$ python3 -q
>>> import numpy as np
>>> from numpy import linalg as LA
>>> np.set_printoptions(suppress=True, linewidth=100)
>>> feats = np.loadtxt("sample16.csv", delimiter=",")
>>> feats
array([[ -1.3,  -0.7,  -0.3,   1. ,   8. ],
       [  0.3,   0.4,   0.6,  -1.1,  12. ],
       [ -0.6,  -0.5,   0.7,  -0.5,  16. ],
       [ -0.3,   2.2,   1.3,  -0.4,  -2. ],
       [  0.2,  -0.5,  -0.6,   1.1,  10. ],
       [  0.4,  -0.8,  -0.7,   0.6, -12. ],
       [  0. ,  -0.2,   0.7,   0.8, -14. ],
       [  1.8,   0.6,  -0.2,  -0.4, -10. ],
       [  0.2,  -1.4,   0.1,  -1.1, -28. ],
       [ -1.1,   0.7,   0.2,   0.7, -28. ]])
>>> def softmax(z):
...     e = np.exp(z - z.max(axis=-1, keepdims=True))
...     return e / e.sum(axis=-1, keepdims=True)
... 
>>> print(np.round(softmax(feats[7] + 5), 1) + 0)
[0.6 0.2 0.1 0.1 0. ]
>>> S = feats @ feats.T / np.sqrt(5)
>>> np.round(softmax(S + np.triu(np.full(S.shape, -np.inf), 1)), 1) + 0
array([[1. , 0. , 0. , 0. , 0. , 0. , 0. , 0. , 0. , 0. ],
       [0. , 1. , 0. , 0. , 0. , 0. , 0. , 0. , 0. , 0. ],
       [0. , 0. , 1. , 0. , 0. , 0. , 0. , 0. , 0. , 0. ],
       [0. , 0. , 0. , 1. , 0. , 0. , 0. , 0. , 0. , 0. ],
       [0. , 0. , 1. , 0. , 0. , 0. , 0. , 0. , 0. , 0. ],
       [0. , 0. , 0. , 0. , 0. , 1. , 0. , 0. , 0. , 0. ],
       [0. , 0. , 0. , 0. , 0. , 0. , 1. , 0. , 0. , 0. ],
       [0. , 0. , 0. , 0. , 0. , 0. , 1. , 0. , 0. , 0. ],
       [0. , 0. , 0. , 0. , 0. , 0. , 0. , 0. , 1. , 0. ],
       [0. , 0. , 0. , 0. , 0. , 0. , 0. , 0. , 0.1, 0.9]])
>>> Xs = feats - feats.mean(axis=0)
>>> evecs = LA.svd(Xs)[2][:1]
>>> A2 = Xs - Xs @ evecs.T @ evecs
>>> np.round(np.diag(evecs.T @ evecs), 1) + 0
array([0., 0., 0., 0., 1.])
>>> np.round(LA.norm(A2) / LA.norm(Xs), 1)
np.float64(0.1)
>>> P = feats @ LA.solve(feats.T @ feats, feats.T)
>>> round(np.trace(P), 1)
np.float64(5.0)
>>> P.round(1) + 0
array([[ 0.3, -0.1,  0.1, -0.1,  0.1,  0. ,  0. , -0.4, -0.1,  0.1],
       [-0.1,  0.3,  0.2,  0.1, -0.1, -0.2, -0.1,  0. ,  0. , -0.2],
       [ 0.1,  0.2,  0.4,  0. ,  0. , -0.2,  0.2, -0.3,  0.1, -0.2],
       [-0.1,  0.1,  0. ,  0.6, -0.2, -0.2,  0.1,  0. , -0.2,  0.2],
       [ 0.1, -0.1,  0. , -0.2,  0.3,  0.1,  0.2,  0. , -0.3, -0.2],
       [ 0. , -0.2, -0.2, -0.2,  0.1,  0.2,  0.1,  0.1,  0.1,  0. ],
       [ 0. , -0.1,  0.2,  0.1,  0.2,  0.1,  0.9,  0.1,  0.1,  0. ],
       [-0.4,  0. , -0.3,  0. ,  0. ,  0.1,  0.1,  0.5,  0. , -0.1],
       [-0.1,  0. ,  0.1, -0.2, -0.3,  0.1,  0.1,  0. ,  0.8,  0.1],
       [ 0.1, -0.2, -0.2,  0.2, -0.2,  0. ,  0. , -0.1,  0.1,  0.6]])
>>> np.round(P @ feats[:, 4], 1)
array([  8.,  12.,  16.,  -2.,  10., -12., -14., -10., -28., -28.])
>>> np.round(LA.eigvalsh(P), 1) + 0
array([0., 0., 0., 0., 0., 1., 1., 1., 1., 1.])
>>> np.allclose(P @ P, P)
True
